$ python3 -q
>>> import numpy as np
>>> from numpy import linalg as LA
>>> np.set_printoptions(precision=1, suppress=True, linewidth=160)
>>> W0 = np.load("block10.npy")
>>> W0
array([[-4, -8, -5,  7, 14],
       [ 7,  9,  1,  9, 18]])
>>> t3 = np.stack([W0, -3 * W0, W0[::-1]])
>>> np.einsum("bij,cij->bc", t3, t3)
array([[  886, -2658,   420],
       [-2658,  7974, -1260],
       [  420, -1260,   886]])
>>> print(t3.sum(axis=0))
[[ 15  25  11  -5 -10]
 [-18 -26  -7 -11 -22]]
>>> rng = np.random.default_rng(7177)
>>> M2 = W0 + rng.integers(-2, 3, (2, 1)) @ rng.integers(-2, 3, (1, 5))
>>> M2
array([[-6, -7, -7,  9, 16],
       [ 3, 11, -3, 13, 22]])
>>> M2 - W0
array([[-2,  1, -2,  2,  2],
       [-4,  2, -4,  4,  4]])
>>> print(np.abs(M2 - W0).sum(axis=1))
[ 9 18]
>>> M2 = W0 / np.sqrt((W0 ** 2).mean(axis=1, keepdims=True))
>>> LA.matrix_rank(W0 - W0.mean(axis=1, keepdims=True))
np.int64(2)
>>> LA.matrix_rank(M2) == LA.matrix_rank(W0)
np.True_
>>> M2 = W0 / LA.norm(W0, axis=1, keepdims=True)
>>> cov = M2 @ M2.T
>>> cov[0]
array([1. , 0.5])
>>> np.argwhere(np.triu(np.abs(cov) > 0.95, 1))
array([], shape=(0, 2), dtype=int64)
>>> M = np.loadtxt("data.csv", delimiter=",")
>>> print(M)
[[ 2.  1. -1. -2.]
 [-2.  2.  1.  1.]
 [ 6. -3. -4. -3.]
 [-4.  5.  3.  0.]]
>>> q = M.astype(float).copy()
>>> for j in range(4):
...     q[:, j] -= q[:, :j] @ (q[:, :j].T @ q[:, j])
...     q[:, j] /= LA.norm(q[:, j])
... 
>>> print(np.round(q.T @ q, 1) + 0)
[[1. 0. 0. 0.]
 [0. 1. 0. 0.]
 [0. 0. 1. 0.]
 [0. 0. 0. 1.]]
>>> (M - M.T) / 2
array([[ 0. ,  1.5, -3.5,  1. ],
       [-1.5,  0. ,  2. , -2. ],
       [ 3.5, -2. ,  0. , -3. ],
       [-1. ,  2. ,  3. ,  0. ]])
>>> np.allclose(M, M.T)
False
>>> np.allclose(M @ M.T, M.T @ M)
False
>>> z = rng.permutation(4)
>>> z
array([1, 3, 2, 0])
>>> M2 = M[z][:, z]
>>> np.trace(M2)
np.float64(0.0)
>>> print(np.sort(np.abs(LA.eigvals(M2))))
[1. 1. 2. 2.]
>>> np.diag(M2)
array([ 2.,  0., -4.,  2.])
>>> np.allclose(M2, M)
False
>>> round(LA.det(M2), 1), round(LA.det(M[z]), 1)
(np.float64(4.0), np.float64(4.0))
>>> M2 = LA.inv(M)
>>> print(np.round(LA.cond(M), 1))
79.5
>>> round(float(LA.slogdet(M)[0]), 1)
1.0
>>> np.round(LA.inv(M2), 1) + 0
array([[ 2.,  1., -1., -2.],
       [-2.,  2.,  1.,  1.],
       [ 6., -3., -4., -3.],
       [-4.,  5.,  3.,  0.]])
>>> LA.det(M) * M2
array([[ 14.,  -2., -10.,  -8.],
       [  4.,   2.,  -2.,  -2.],
       [ 12.,  -6., -10.,  -6.],
       [  8.,   2.,  -6.,  -6.]])
>>> M2
array([[ 3.5, -0.5, -2.5, -2. ],
       [ 1. ,  0.5, -0.5, -0.5],
       [ 3. , -1.5, -2.5, -1.5],
       [ 2. ,  0.5, -1.5, -1.5]])
>>> M2 = M / LA.norm(M, axis=1, keepdims=True)
>>> cov = M2 @ M2.T
>>> print((np.abs(cov) > 0.9).astype(int))
[[1 0 0 0]
 [0 1 1 1]
 [0 1 1 0]
 [0 1 0 1]]
>>> (cov - 2 * np.eye(4)).round(6).argmax(axis=1)
array([2, 3, 0, 1])
>>> round(np.degrees(np.arccos(np.clip(cov[3, 2], -1, 1))), 1)
np.float64(149.5)
>>> np.argwhere(np.triu(np.abs(cov) > 0.95, 1))
array([], shape=(0, 2), dtype=int64)
>>> J = np.array([[0, 4, 0, 0],
...     [5, 1, 5, 4],
...     [1, 2, 0, 3],
...     [4, 1, 3, 2],
...     [0, 3, 4, 2],
...     [2, 1, 1, 5],
...     [1, 2, 3, 1]]) * (rng.random((7, 4)) < 0.3)
>>> print(J)
[[0 4 0 0]
 [5 0 0 0]
 [1 0 0 3]
 [0 1 3 0]
 [0 3 0 2]
 [2 1 0 0]
 [0 0 0 1]]
>>> vec = np.array([0, 7, 1, 4])
>>> rhs = J @ vec
>>> c, lr = np.zeros(4), 1 / LA.norm(J, 2) ** 2
>>> for i in range(300):
...     c -= lr * J.T @ (J @ c - rhs)
...     if i % 50 == 0: print(i, round(LA.norm(J @ c - rhs), 1))
... 
0 6.1
50 0.0
100 0.0
150 0.0
200 0.0
250 0.0
>>> np.round(LA.cond(J), 1)
np.float64(2.0)
>>> z = rng.permutation(4)
>>> M2 = J[:, z] * rng.choice([-1, 1], 4)
>>> M2
array([[ 0,  0,  4,  0],
       [-5,  0,  0,  0],
       [-1,  0,  0,  3],
       [ 0, -3,  1,  0],
       [ 0,  0,  3,  2],
       [-2,  0,  1,  0],
       [ 0,  0,  0,  1]])
>>> Uu, _, VT = LA.svd(J.T @ M2)
>>> np.round(LA.lstsq(J, M2)[0], 1) + 0
array([[-1.,  0.,  0.,  0.],
       [ 0.,  0.,  1.,  0.],
       [ 0., -1.,  0.,  0.],
       [ 0.,  0.,  0.,  1.]])
>>> z
array([0, 2, 1, 3])
